>>> import numpy as np
>>> from numpy import linalg as LA
>>> np.set_printoptions(suppress=True, linewidth=100)
>>> A2 = np.array([[2, 2, 2, 0, 3, 0, 0, 0, 0],
...     [2, 2, 1, 3, 2, 2, 3, 1, 1],
...     [0, 0, 2, 0, 0, 0, 3, 3, 3]])
>>> feats = A2.T @ A2
>>> feats
array([[ 8,  8,  6,  6, 10,  4,  6,  2,  2],
       [ 8,  8,  6,  6, 10,  4,  6,  2,  2],
       [ 6,  6,  9,  3,  8,  2,  9,  7,  7],
       [ 6,  6,  3,  9,  6,  6,  9,  3,  3],
       [10, 10,  8,  6, 13,  4,  6,  2,  2],
       [ 4,  4,  2,  6,  4,  4,  6,  2,  2],
       [ 6,  6,  9,  9,  6,  6, 18, 12, 12],
       [ 2,  2,  7,  3,  2,  2, 12, 10, 10],
       [ 2,  2,  7,  3,  2,  2, 12, 10, 10]])
>>> theta = np.radians(45)
>>> Rm = np.eye(9)
>>> Rm[0, 0] = Rm[7, 7] = np.cos(theta)
>>> Rm[0, 7], Rm[7, 0] = -np.sin(theta), np.sin(theta)
>>> Rm.round(2)
array([[ 0.71,  0.  ,  0.  ,  0.  ,  0.  ,  0.  ,  0.  , -0.71,  0.  ],
       [ 0.  ,  1.  ,  0.  ,  0.  ,  0.  ,  0.  ,  0.  ,  0.  ,  0.  ],
       [ 0.  ,  0.  ,  1.  ,  0.  ,  0.  ,  0.  ,  0.  ,  0.  ,  0.  ],
       [ 0.  ,  0.  ,  0.  ,  1.  ,  0.  ,  0.  ,  0.  ,  0.  ,  0.  ],
       [ 0.  ,  0.  ,  0.  ,  0.  ,  1.  ,  0.  ,  0.  ,  0.  ,  0.  ],
       [ 0.  ,  0.  ,  0.  ,  0.  ,  0.  ,  1.  ,  0.  ,  0.  ,  0.  ],
       [ 0.  ,  0.  ,  0.  ,  0.  ,  0.  ,  0.  ,  1.  ,  0.  ,  0.  ],
       [ 0.71,  0.  ,  0.  ,  0.  ,  0.  ,  0.  ,  0.  ,  0.71,  0.  ],
       [ 0.  ,  0.  ,  0.  ,  0.  ,  0.  ,  0.  ,  0.  ,  0.  ,  1.  ]])
>>> A2 = feats @ Rm.T
>>> np.round(np.abs(A2 - feats).max(axis=0), 2)
array([10.24,  0.  ,  0.  ,  0.  ,  0.  ,  0.  ,  0.  ,  6.49,  0.  ])
>>> A2.round(2)
array([[ 4.24,  8.  ,  6.  ,  6.  , 10.  ,  4.  ,  6.  ,  7.07,  2.  ],
       [ 4.24,  8.  ,  6.  ,  6.  , 10.  ,  4.  ,  6.  ,  7.07,  2.  ],
       [-0.71,  6.  ,  9.  ,  3.  ,  8.  ,  2.  ,  9.  ,  9.19,  7.  ],
       [ 2.12,  6.  ,  3.  ,  9.  ,  6.  ,  6.  ,  9.  ,  6.36,  3.  ],
       [ 5.66, 10.  ,  8.  ,  6.  , 13.  ,  4.  ,  6.  ,  8.49,  2.  ],
       [ 1.41,  4.  ,  2.  ,  6.  ,  4.  ,  4.  ,  6.  ,  4.24,  2.  ],
       [-4.24,  6.  ,  9.  ,  9.  ,  6.  ,  6.  , 18.  , 12.73, 12.  ],
       [-5.66,  2.  ,  7.  ,  3.  ,  2.  ,  2.  , 12.  ,  8.49, 10.  ],
       [-5.66,  2.  ,  7.  ,  3.  ,  2.  ,  2.  , 12.  ,  8.49, 10.  ]])
>>> np.round(LA.det(A2), 2)
np.float64(0.0)
>>> np.allclose(A2, A2.T)
False
>>> rng = np.random.default_rng(1751)
>>> idx = rng.integers(0, 2, 7)
>>> A = np.array([[3, 1, 0, 2, 2, 3, 3],
...     [0, 2, 1, 0, 0, 2, 3],
...     [0, 2, 3, 3, 2, 0, 2],
...     [3, 2, 3, 2, 2, 2, 0],
...     [3, 3, 0, 2, 1, 3, 1],
...     [3, 0, 0, 1, 2, 3, 3],
...     [1, 2, 2, 0, 1, 2, 0]]) * (idx[:, None] == idx)
>>> A
array([[3, 1, 0, 2, 2, 0, 0],
       [0, 2, 0, 0, 0, 0, 0],
       [0, 0, 3, 0, 0, 0, 2],
       [3, 2, 0, 2, 2, 0, 0],
       [3, 3, 0, 2, 1, 0, 0],
       [0, 0, 0, 0, 0, 3, 3],
       [0, 0, 2, 0, 0, 2, 0]])
>>> u = np.array([-2, 2, -2])
>>> np.cross(A[1, :3], A[3, :3])
array([ 0,  0, -6])
>>> vec = np.array([2, 0, 4, 0, 4, 0, 0])
>>> np.sign((A @ vec).round(6))
array([1, 0, 1, 1, 1, 0, 1])
>>> A @ np.eye(7)[2]
array([0., 0., 3., 0., 0., 0., 2.])
>>> A @ A
array([[21, 15,  0, 14, 12,  0,  0],
       [ 0,  4,  0,  0,  0,  0,  0],
       [ 0,  0, 13,  0,  0,  4,  6],
       [21, 17,  0, 14, 12,  0,  0],
       [18, 16,  0, 12, 11,  0,  0],
       [ 0,  0,  6,  0,  0, 15,  9],
       [ 0,  0,  6,  0,  0,  6, 10]])
>>> (A != 0).astype(int)
array([[1, 1, 0, 1, 1, 0, 0],
       [0, 1, 0, 0, 0, 0, 0],
       [0, 0, 1, 0, 0, 0, 1],
       [1, 1, 0, 1, 1, 0, 0],
       [1, 1, 0, 1, 1, 0, 0],
       [0, 0, 0, 0, 0, 1, 1],
       [0, 0, 1, 0, 0, 1, 0]])
